$ python3 -q
>>> import numpy as np
>>> np.set_printoptions(precision=2, suppress=True, linewidth=100)
>>> tidy = lambda a: np.round(a, 2) + 0
>>> X = np.load("a.npy")
>>> X
array([[1., 4., 0., 0., 0., 0.],
       [4., 5., 4., 0., 0., 0.],
       [0., 4., 1., 4., 0., 0.],
       [0., 0., 4., 4., 4., 0.],
       [0., 0., 0., 4., 5., 4.],
       [0., 0., 0., 0., 4., 0.]])
>>> out = np.array([[-4, 2, 0],
...     [4, 2, -4],
...     [2, 2, -2],
...     [3, -2, 1],
...     [5, 1, 4],
...     [0, -4, 1]])
>>> np.vstack([X, out.T]).shape
(9, 6)
>>> np.einsum("ij->j", X)
array([ 5., 13.,  9., 12., 13.,  4.])
>>> np.linalg.matrix_rank(X @ out)
np.int64(3)
>>> X @ out
array([[ 12.,  10., -16.],
       [ 12.,  26., -28.],
       [ 30.,   2., -14.],
       [ 40.,   4.,  12.],
       [ 37., -19.,  28.],
       [ 20.,   4.,  16.]])
>>> np.linalg.matrix_rank(np.vstack([X, out.T]))
np.int64(6)
>>> u = np.array([-1, 1, -5, 1, 4, 4])
>>> out = X + np.outer(u, np.eye(6)[4])
>>> out
array([[ 1.,  4.,  0.,  0., -1.,  0.],
       [ 4.,  5.,  4.,  0.,  1.,  0.],
       [ 0.,  4.,  1.,  4., -5.,  0.],
       [ 0.,  0.,  4.,  4.,  5.,  0.],
       [ 0.,  0.,  0.,  4.,  9.,  4.],
       [ 0.,  0.,  0.,  0.,  8.,  0.]])
>>> np.linalg.matrix_rank(out - X)
np.int64(1)
>>> W1 = np.array([[0, 0, 0],
...     [-1, 3, -3],
...     [1, 0, 2],
...     [0, -1, 0],
...     [3, -1, 2],
...     [1, 1, -3]])
>>> beta = np.array([-5, -3, 4])
>>> H = np.maximum(out @ W1 + beta, 0)
>>> H
array([[ 0., 10.,  0.],
       [ 0., 11.,  0.],
       [ 0., 10.,  0.],
       [14.,  0., 22.],
       [26.,  0., 10.],
       [19.,  0., 20.]])
>>> (H > 0).astype(int)
array([[0, 1, 0],
       [0, 1, 0],
       [0, 1, 0],
       [1, 0, 1],
       [1, 0, 1],
       [1, 0, 1]])
>>> basis = np.array([[1, 2], [3, -2], [2, -3]])
>>> (H @ basis).round(6).argmax(axis=1)
array([0, 0, 0, 0, 0, 0])
>>> np.linalg.norm(X, axis=1).argmax()
np.int64(1)
>>> tidy(np.linalg.norm(X[4], 1)), tidy(np.linalg.norm(X[4], np.inf))
(np.float64(13.0), np.float64(5.0))
>>> tidy(np.linalg.norm(X[4] - X[2]))
np.float64(7.62)
>>> tidy(np.linalg.norm(X, axis=1))
array([4.12, 7.55, 5.74, 6.93, 7.55, 4.  ])
>>> tidy(np.linalg.norm(X, 1)), tidy(np.linalg.norm(X, np.inf))
(np.float64(13.0), np.float64(13.0))
>>> X[4] @ X[2]
np.float64(16.0)
>>> tidy(np.linalg.norm(X) ** 2 / np.linalg.norm(X, 2) ** 2)
np.float64(2.0)
>>> tidy(np.linalg.norm(X, axis=0))
array([4.12, 7.55, 5.74, 6.93, 7.55, 4.  ])
>>> np.all(np.linalg.eigvalsh(X) > 0)
np.False_
>>> [round(float(np.linalg.det(X[:i, :i])), 2) + 0 for i in range(1, 7)]
[1.0, -11.0, -27.0, 68.0, 772.0, -1088.0]
>>> try:
...     np.linalg.cholesky(X)
... except np.linalg.LinAlgError as e:
...     print("failed:", e)
... 
failed: Matrix is not positive definite
>>> tidy(np.linalg.eigvalsh(X).min())
np.float64(-4.37)
>>> A = np.load("arr.npy")
>>> A
array([[84., 36., 54.,  0.],
       [36., 19., 24.,  0.],
       [54., 24., 39.,  0.],
       [ 0.,  0.,  0.,  3.]])
>>> x = np.array([0, -1, 1, 0])
>>> rhs = A @ x
>>> beta, lr = np.zeros(4), 1 / np.linalg.norm(A, 2) ** 2
>>> for i in range(3):
...     beta -= lr * A.T @ (A @ beta - rhs)
...     if i % 1 == 0: print(i, round(np.linalg.norm(A @ beta - rhs), 2))
... 
0 4.21
1 4.21
2 4.2
>>> tidy(np.linalg.cond(A))
np.float64(45.33)
>>> tidy(beta)
array([0.14, 0.06, 0.09, 0.  ])
>>> w, evecs = np.linalg.eig(A)
>>> tidy(A @ evecs[:, 0] - w[0] * evecs[:, 0])
array([0., 0., 0., 0.])
>>> tidy(np.sort(np.linalg.eigvals(A @ A)))
array([    9.,     9.,     9., 18496.])
>>> tidy(np.linalg.norm(A, 2) / np.linalg.norm(A))
np.float64(1.0)
>>> np.linalg.cond(A) > 100
np.False_
>>> tidy(np.abs(np.linalg.svd(A)[2][-1]))
array([0.  , 0.83, 0.55, 0.  ])
>>> Uu, sig, VT = np.linalg.svd(A)
>>> np.argmax(sig[:-1] / (sig[1:] + 1e-6)) + 1
np.int64(1)
>>> tidy(sig)
array([136.,   3.,   3.,   3.])
>>> out = Uu[:, :1] @ np.diag(sig[:1]) @ VT[:1]
>>> tidy(out)
array([[82.83, 36.81, 55.22,  0.  ],
       [36.81, 16.36, 24.54,  0.  ],
       [55.22, 24.54, 36.81,  0.  ],
       [ 0.  ,  0.  ,  0.  ,  0.  ]])
>>> np.linalg.matrix_rank(A, rtol=0.05)
np.int64(1)
>>> tidy(np.linalg.norm(A - out, 2)), tidy(sig[1])
(np.float64(3.0), np.float64(3.0))
>>> tidy(np.linalg.norm(A - out) / np.linalg.norm(A))
np.float64(0.04)
